$ ipython --no-banner

In [1]: import numpy as np

In [2]: np.set_printoptions(suppress=True, linewidth=160)

In [3]: feats = np.load("layer11.npy")

In [4]: feats
Out[4]: 
array([[ -8.44,  -5.12,  10.19],
       [ -9.43,  -5.88,   7.38],
       [ -8.81,  -4.98,  10.8 ],
       [ -9.64,  -6.58,  10.04],
       [ -8.58,  -4.68,  10.43],
       [-11.05,  -4.37,   9.  ],
       [ -9.81,  -7.35,  11.22],
       [-10.74,  -5.82,  10.2 ],
       [-10.4 ,  -5.92,  10.21],
       [ -9.46,  -3.79,  10.93],
       [-10.41,  -6.06,   8.9 ],
       [ -9.82,  -4.4 ,   9.45],
       [-10.8 ,  -5.64,   9.45],
       [ -9.73,  -5.13,  11.63],
       [ -9.8 ,  -4.6 ,   9.1 ],
       [ -7.43,  -5.43,   9.85],
       [-10.23,  -4.71,  10.48],
       [-10.15,  -5.74,  10.21],
       [-10.2 ,  -3.86,  10.93]])

In [5]: z = feats[:, 0] > np.median(feats[:, 0])

In [6]: f = feats[z].mean(axis=0) - feats[~z].mean(axis=0)

In [7]: z.astype(int)
Out[7]: array([1, 1, 1, 1, 1, 0, 0, 0, 0, 1, 0, 0, 0, 1, 1, 1, 0, 0, 0])

In [8]: print(np.argsort(-np.abs(f).round(6), kind="stable"))
[0 1 2]

In [9]: X = np.load("test19.npy")

In [10]: X.round(2)
Out[10]: 
array([[-0.69,  0.12,  0.06,  2.25, -1.32,  0.22,  0.21, -0.17, -0.28,  0.42, -0.38, -1.08],
       [ 0.59, -2.07,  0.49,  0.37,  0.25, -0.39,  0.86,  1.15,  0.04,  1.06,  0.77, -0.08],
       [-1.09,  0.13, -1.45, -0.84, -0.93, -1.75,  0.32,  0.49,  0.08,  0.8 , -0.24,  0.02],
       [-0.1 ,  0.07,  0.15, -0.43, -1.25,  0.79, -1.12, -0.64, -0.1 ,  1.3 ,  1.66,  0.7 ],
       [-0.5 ,  0.51,  1.67, -0.39, -0.54,  0.28,  0.46,  0.51,  1.38,  0.83, -1.22,  0.78],
       [-0.5 , -0.36,  0.72, -0.34, -0.04, -0.42,  1.65, -1.98, -0.97,  0.02,  0.08,  0.45],
       [-0.3 , -0.94,  0.4 ,  0.28, -1.22, -0.38, -0.61,  0.6 , -0.69, -1.62, -0.25,  1.51],
       [-1.29, -0.87, -0.71,  0.32,  0.28,  0.53,  0.31, -0.59,  1.97, -0.83,  0.74,  0.18],
       [ 1.39,  1.24, -0.12,  0.94, -0.37, -1.01,  0.88,  0.01,  0.83, -0.35,  1.04,  0.88],
       [-1.39,  1.03,  0.22,  0.02,  0.53,  0.73,  0.95,  1.41, -0.92, -0.24,  1.13,  0.25],
       [ 0.79, -0.1 , -0.21, -1.2 , -1.59,  0.98,  1.1 ,  0.33,  0.19, -0.84,  0.12, -1.15],
       [ 0.5 , -0.16, -1.59,  0.38,  0.04,  1.39,  0.75,  0.05, -0.34,  0.68, -0.98,  1.43]])

In [11]: A2 = np.linalg.inv(X)

In [12]: round(float(np.linalg.det(X) * np.linalg.det(A2)), 2)
Out[12]: 1.0

In [13]: print(np.allclose(A2, X.T))
False

In [14]: (np.abs(A2) > 1e-9).astype(int)
Out[14]: 
array([[1, 1, 1, 1, 1, 1, 1, 1, 1, 1, 1, 1],
       [1, 1, 1, 1, 1, 1, 1, 1, 1, 1, 1, 1],
       [1, 1, 1, 1, 1, 1, 1, 1, 1, 1, 1, 1],
       [1, 1, 1, 1, 1, 1, 1, 1, 1, 1, 1, 1],
       [1, 1, 1, 1, 1, 1, 1, 1, 1, 1, 1, 1],
       [1, 1, 1, 1, 1, 1, 1, 1, 1, 1, 1, 1],
       [1, 1, 1, 1, 1, 1, 1, 1, 1, 1, 1, 1],
       [1, 1, 1, 1, 1, 1, 1, 1, 1, 1, 1, 1],
       [1, 1, 1, 1, 1, 1, 1, 1, 1, 1, 1, 1],
       [1, 1, 1, 1, 1, 1, 1, 1, 1, 1, 1, 1],
       [1, 1, 1, 1, 1, 1, 1, 1, 1, 1, 1, 1],
       [1, 1, 1, 1, 1, 1, 1, 1, 1, 1, 1, 1]])

In [15]: np.round(X @ A2, 2) + 0
Out[15]: 
array([[1., 0., 0., 0., 0., 0., 0., 0., 0., 0., 0., 0.],
       [0., 1., 0., 0., 0., 0., 0., 0., 0., 0., 0., 0.],
       [0., 0., 1., 0., 0., 0., 0., 0., 0., 0., 0., 0.],
       [0., 0., 0., 1., 0., 0., 0., 0., 0., 0., 0., 0.],
       [0., 0., 0., 0., 1., 0., 0., 0., 0., 0., 0., 0.],
       [0., 0., 0., 0., 0., 1., 0., 0., 0., 0., 0., 0.],
       [0., 0., 0., 0., 0., 0., 1., 0., 0., 0., 0., 0.],
       [0., 0., 0., 0., 0., 0., 0., 1., 0., 0., 0., 0.],
       [0., 0., 0., 0., 0., 0., 0., 0., 1., 0., 0., 0.],
       [0., 0., 0., 0., 0., 0., 0., 0., 0., 1., 0., 0.],
       [0., 0., 0., 0., 0., 0., 0., 0., 0., 0., 1., 0.],
       [0., 0., 0., 0., 0., 0., 0., 0., 0., 0., 0., 1.]])

In [16]: print(A2.round(2) + 0)
[[-0.08  0.07 -0.12 -0.01 -0.06 -0.06 -0.03 -0.14  0.15 -0.15  0.09  0.06]
 [ 0.01 -0.23  0.01  0.01  0.06 -0.04 -0.1  -0.1   0.14  0.11 -0.01 -0.02]
 [ 0.01  0.05 -0.16  0.02  0.19  0.08  0.04 -0.08 -0.01  0.02 -0.02 -0.18]
 [ 0.25  0.04 -0.09 -0.05 -0.04 -0.04  0.03  0.04  0.1   0.   -0.13  0.04]
 [-0.15  0.03 -0.1  -0.14 -0.06  0.   -0.14  0.03 -0.04  0.06 -0.18  0.  ]
 [ 0.02 -0.04 -0.19  0.09  0.03 -0.05 -0.04  0.06 -0.11  0.08  0.11  0.15]
 [ 0.02  0.1   0.04 -0.12  0.05  0.18 -0.07  0.03  0.1   0.11  0.12  0.08]
 [-0.02  0.13  0.05 -0.07  0.06 -0.22  0.07 -0.07  0.    0.16  0.04  0.01]
 [-0.03  0.    0.01 -0.01  0.15 -0.11 -0.08  0.22  0.09 -0.1   0.02 -0.04]
 [ 0.05  0.12  0.09  0.14  0.09  0.   -0.18 -0.09 -0.04 -0.03 -0.09  0.08]
 [-0.04  0.09 -0.03  0.18 -0.14  0.01 -0.03  0.08  0.12  0.13  0.01 -0.11]
 [-0.12 -0.01  0.    0.08  0.09  0.05  0.17  0.02  0.1   0.03 -0.13  0.16]]
